$ python -q
>>> import numpy as np
>>> np.set_printoptions(precision=2, suppress=True, linewidth=140, sign=" ")
>>> J = np.loadtxt("w.csv", delimiter=",")
>>> J
array([[-1., -1., -1.],
       [ 0.,  0.,  0.],
       [10., 10., 10.],
       [-8., -8., -8.],
       [ 6.,  6.,  6.],
       [-6., -6., -6.]])
>>> # column 1 repeats column 0
>>> [round(float(x), 2) for x in np.linalg.svd(J, compute_uv=False)[:3]]
[26.66, 0.0, 0.0]
>>> round(np.linalg.norm(J, 2) / np.linalg.norm(J), 2)
np.float64(1.0)
>>> np.linalg.cond(J) > 100
np.True_
>>> Uu, s, VT = np.linalg.svd(J)
>>> evecs = VT[:(s > 1e-8).sum()]
>>> rng = np.random.default_rng(74577)
>>> x0 = J[0] + -2 * J[4] + rng.integers(2) * np.eye(3)[2]
>>> x0
array([-13., -13., -12.])
>>> np.round(np.linalg.norm(x0 - evecs.T @ evecs @ x0), 2)
np.float64(0.82)
>>> np.diag(evecs.T @ evecs)
array([ 0.33,  0.33,  0.33])
>>> Uu, s, VT = np.linalg.svd(J)
>>> s.round(2) + 0
array([ 26.66,   0.  ,   0.  ])
>>> B = Uu[:, :1] @ np.diag(s[:1]) @ VT[:1]
>>> round(np.linalg.norm(J - B, 2), 2), np.round(s[1], 2)
(np.float64(0.0), np.float64(0.0))
>>> np.abs(np.diag(np.linalg.qr(J)[1])) > 1e-9
array([ True, False, False])
>>> round(float(np.trace(np.linalg.pinv(J) @ J)), 2)
1.0
>>> feats = np.loadtxt("mat.csv", delimiter=",")
>>> feats
array([[ 0.4,  2.4, -0.1,  2.1],
       [-0.1,  0.7,  0.2, -2.1],
       [-1.5,  1. , -0.2,  1.4],
       [-1.3, -0.7, -1.4,  2.5],
       [ 2. , -1.1,  0.6, -1. ],
       [ 1.1, -0.7,  1.1,  2.3]])
>>> C2 = J.T @ J
>>> np.allclose(C2, C2.T)
True
>>> np.round(np.linalg.svd(J, compute_uv=False) ** 2, 2) + 0
array([ 711.,    0.,    0.])
>>> np.diag(C2)
array([ 237.,  237.,  237.])
>>> hat = feats @ np.linalg.solve(feats.T @ feats, feats.T)
>>> hat @ feats[:, 2]
array([-0.1,  0.2, -0.2, -1.4,  0.6,  1.1])
>>> np.diag(hat)
array([ 1.  ,  0.3 ,  0.48,  0.82,  0.54,  0.86])
>>> np.round(np.linalg.eigvalsh(hat), 2) + 0
array([ 0.,  0.,  1.,  1.,  1.,  1.])
>>> W1 = np.array([[-2, -2], [-1, 2], [-1, -2]])
>>> coef = np.array([3, 2])
>>> act = np.maximum(J @ W1 + coef, 0)
>>> np.linalg.matrix_rank(act)
np.int64(2)
>>> (act > 0).mean(axis=0)
array([ 0.67,  0.67])
>>> W2 = np.array([[-3, -2, 1], [2, 0, -3]])
>>> act @ W2
array([[-13., -14.,  -5.],
       [ -5.,  -6.,  -3.],
       [  0.,   0.,   0.],
       [-69., -70., -19.],
       [  0.,   0.,   0.],
       [-53., -54., -15.]])
>>> x0 = np.array([-2, -1, -3, 3])
>>> h = np.maximum(feats @ x0, 0)
>>> np.flatnonzero(h > 1e-9)
array([ 0,  2,  3,  5])
>>> feats * (h > 1e-9)[:, None]
array([[ 0.4,  2.4, -0.1,  2.1],
       [-0. ,  0. ,  0. , -0. ],
       [-1.5,  1. , -0.2,  1.4],
       [-1.3, -0.7, -1.4,  2.5],
       [ 0. , -0. ,  0. , -0. ],
       [ 1.1, -0.7,  1.1,  2.3]])
>>> np.maximum(feats @ x0, 0) - np.maximum(-feats @ x0, 0)
array([ 3.4, -7.4,  6.8, 15. , -7.7,  2.1])
>>> h
array([  3.4,   0. ,   6.8,  15. ,   0. ,   2.1])
